$ python3 -q
>>> import numpy as np
>>> np.set_printoptions(precision=1, suppress=True, linewidth=120)
>>> W0 = np.load("data.npy")
>>> W0
array([[ 0., -5., -3.],
       [-5.,  0.,  0.],
       [-3.,  0.,  0.]])
>>> np.trace(W0)
np.float64(0.0)
>>> W0.inv()
Traceback (most recent call last):
  File "<python-input-5>", line 1, in <module>
    W0.inv()
    ^^^^^^
AttributeError: 'numpy.ndarray' object has no attribute 'inv'
>>> (W0 - W0.T) / 2
array([[0., 0., 0.],
       [0., 0., 0.],
       [0., 0., 0.]])
>>> round(np.linalg.det(W0), 1)
np.float64(0.0)
>>> print(np.linalg.matrix_power(W0, 4))
[[1156.    0.    0.]
 [   0.  850.  510.]
 [   0.  510.  306.]]
>>> np.allclose(W0 @ W0.T, W0.T @ W0)
True
>>> ev, evecs = np.linalg.eigh(W0)
>>> x = np.array([2, 0, 3])
>>> print((np.sign(evecs[:, -1].round(6)) == np.sign(evecs[0, -1].round(6))).astype(int))
[1 0 0]
>>> np.linalg.eigvalsh(W0[1:, 1:])
array([0., 0.])
>>> feats = np.loadtxt("m.csv", delimiter=",")
>>> feats
array([[13.,  8.,  9.,  5.,  9., 13.,  6.,  2.],
       [ 8.,  5.,  5.,  3.,  5.,  8.,  3.,  1.],
       [ 9.,  5., 10.,  4., 10.,  9.,  9.,  3.],
       [ 5.,  3.,  4.,  2.,  4.,  5.,  3.,  1.],
       [ 9.,  5., 10.,  4., 10.,  9.,  9.,  3.],
       [13.,  8.,  9.,  5.,  9., 13.,  6.,  2.],
       [ 6.,  3.,  9.,  3.,  9.,  6.,  9.,  3.],
       [ 2.,  1.,  3.,  1.,  3.,  2.,  3.,  1.]])
>>> ev, evecs = np.linalg.eigh(feats)
>>> x = np.array([1, 0, 0, -3, 3, 1, -2, 0])
>>> evecs * np.abs(ev) @ evecs.T
array([[13.,  8.,  9.,  5.,  9., 13.,  6.,  2.],
       [ 8.,  5.,  5.,  3.,  5.,  8.,  3.,  1.],
       [ 9.,  5., 10.,  4., 10.,  9.,  9.,  3.],
       [ 5.,  3.,  4.,  2.,  4.,  5.,  3.,  1.],
       [ 9.,  5., 10.,  4., 10.,  9.,  9.,  3.],
       [13.,  8.,  9.,  5.,  9., 13.,  6.,  2.],
       [ 6.,  3.,  9.,  3.,  9.,  6.,  9.,  3.],
       [ 2.,  1.,  3.,  1.,  3.,  2.,  3.,  1.]])
>>> np.abs(feats).sum(axis=1).max(), round(np.abs(ev).max(), 1)
(np.float64(65.0), np.float64(53.5))
>>> U, sig, Vh = np.linalg.svd(feats)
>>> print(sig.round(1) + 0)
[53.5  9.5  0.   0.   0.   0.   0.   0. ]
>>> B = U[:, :2] @ np.diag(sig[:2]) @ Vh[:2]
>>> np.round(np.linalg.norm(feats - B, 2), 1), np.round(sig[2], 1)
(np.float64(0.0), np.float64(0.0))
>>> np.linalg.matrix_rank(B)
np.int64(2)
>>> round(np.linalg.norm(feats - B) / np.linalg.norm(feats), 1)
np.float64(0.0)
>>> np.linalg.matrix_rank(feats, rtol=0.05)
np.int64(2)
>>> X = np.load("test8.npy")
>>> X
array([[ 0., -1., -1.,  0., -1.,  0.,  0.],
       [-1.,  0., -1.,  0., -1.,  0.,  0.],
       [-1., -1.,  0.,  0., -1.,  0.,  0.],
       [ 0.,  0.,  0.,  0.,  0., -1., -1.],
       [-1., -1., -1.,  0.,  0.,  0.,  0.],
       [ 0.,  0.,  0., -1.,  0.,  0., -1.],
       [ 0.,  0.,  0., -1.,  0., -1.,  0.]])
>>> np.sort(np.linalg.eigvals(X).real)
array([-3., -2.,  1.,  1.,  1.,  1.,  1.])
>>> print((X != 0).astype(int))
[[0 1 1 0 1 0 0]
 [1 0 1 0 1 0 0]
 [1 1 0 0 1 0 0]
 [0 0 0 0 0 1 1]
 [1 1 1 0 0 0 0]
 [0 0 0 1 0 0 1]
 [0 0 0 1 0 1 0]]
>>> round(float(np.linalg.det(X)), 1)
6.0
>>> th = np.radians(135)
>>> R = np.eye(7)
>>> R[5, 5] = R[3, 3] = np.cos(th)
>>> R[5, 3], R[3, 5] = -np.sin(th), np.sin(th)
>>> R
array([[ 1. ,  0. ,  0. ,  0. ,  0. ,  0. ,  0. ],
       [ 0. ,  1. ,  0. ,  0. ,  0. ,  0. ,  0. ],
       [ 0. ,  0. ,  1. ,  0. ,  0. ,  0. ,  0. ],
       [ 0. ,  0. ,  0. , -0.7,  0. ,  0.7,  0. ],
       [ 0. ,  0. ,  0. ,  0. ,  1. ,  0. ,  0. ],
       [ 0. ,  0. ,  0. , -0.7,  0. , -0.7,  0. ],
       [ 0. ,  0. ,  0. ,  0. ,  0. ,  0. ,  1. ]])
>>> B = X @ R.T
>>> np.round(np.linalg.det(R), 1), round(float(np.trace(R)), 1)
(np.float64(1.0), 3.6)
>>> np.abs(B - X).max(axis=0)
array([0. , 0. , 0. , 1.7, 0. , 2.4, 0. ])
>>> np.linalg.svd(X, compute_uv=False), np.linalg.svd(B, compute_uv=False)
(array([3., 2., 1., 1., 1., 1., 1.]), array([3., 2., 1., 1., 1., 1., 1.]))
